$ python -q
>>> import numpy as np
>>> import numpy.linalg as la
>>> np.set_printoptions(precision=2, suppress=True, linewidth=120, legacy="1.25")
>>> u = np.array([5, -1, 2, -2, -2, 4])
>>> rng = np.random.default_rng(413642)
>>> arr = np.outer(rng.normal(size=14), u) + 0.02 * rng.normal(size=(14, 6))
>>> arr.round(2) + 0
array([[ 4.9 , -0.98,  1.95, -1.94, -1.96,  3.9 ],
       [-1.69,  0.36, -0.7 ,  0.69,  0.68, -1.36],
       [-5.12,  1.04, -2.02,  2.05,  2.04, -4.09],
       [ 2.05, -0.4 ,  0.84, -0.82, -0.83,  1.65],
       [-0.83,  0.14, -0.32,  0.34,  0.3 , -0.67],
       [ 2.24, -0.49,  0.91, -0.93, -0.86,  1.82],
       [ 0.05,  0.  ,  0.01,  0.02, -0.01,  0.02],
       [ 0.96, -0.24,  0.37, -0.39, -0.38,  0.8 ],
       [-7.63,  1.52, -3.  ,  3.04,  3.05, -6.09],
       [ 5.57, -1.11,  2.23, -2.19, -2.24,  4.41],
       [ 2.89, -0.57,  1.17, -1.17, -1.17,  2.34],
       [ 8.07, -1.62,  3.23, -3.22, -3.25,  6.46],
       [-9.27,  1.86, -3.7 ,  3.68,  3.71, -7.4 ],
       [-1.45,  0.3 , -0.59,  0.62,  0.59, -1.19]])
>>> th = np.radians(36)
>>> R = np.eye(6)
>>> R[2, 2] = R[3, 3] = np.cos(th)
>>> R[2, 3], R[3, 2] = -np.sin(th), np.sin(th)
>>> R
array([[ 1.  ,  0.  ,  0.  ,  0.  ,  0.  ,  0.  ],
       [ 0.  ,  1.  ,  0.  ,  0.  ,  0.  ,  0.  ],
       [ 0.  ,  0.  ,  0.81, -0.59,  0.  ,  0.  ],
       [ 0.  ,  0.  ,  0.59,  0.81,  0.  ,  0.  ],
       [ 0.  ,  0.  ,  0.  ,  0.  ,  1.  ,  0.  ],
       [ 0.  ,  0.  ,  0.  ,  0.  ,  0.  ,  1.  ]])
>>> out = arr @ R.T
>>> round(la.det(R), 2), round(float(np.trace(R)), 2)
(1.0, 5.62)
>>> np.abs(out - arr).max(axis=0)
array([0.  , 0.  , 1.45, 2.88, 0.  , 0.  ])
>>> x = np.array([4, -4, 5, -1, 4, -5])
>>> target = arr @ x
>>> coef, lr = np.zeros(6), 1 / la.norm(arr, 2) ** 2
>>> for i in range(10):
...     coef -= lr * arr.T @ (arr @ coef - target)
...     if i % 2 == 0: print(i, round(la.norm(arr @ coef - target), 2))
... 
0 0.46
2 0.46
4 0.46
6 0.46
8 0.46
>>> coef
array([ 0.74, -0.15,  0.3 , -0.3 , -0.3 ,  0.59])
>>> round(float(la.cond(arr)), 2)
786.51
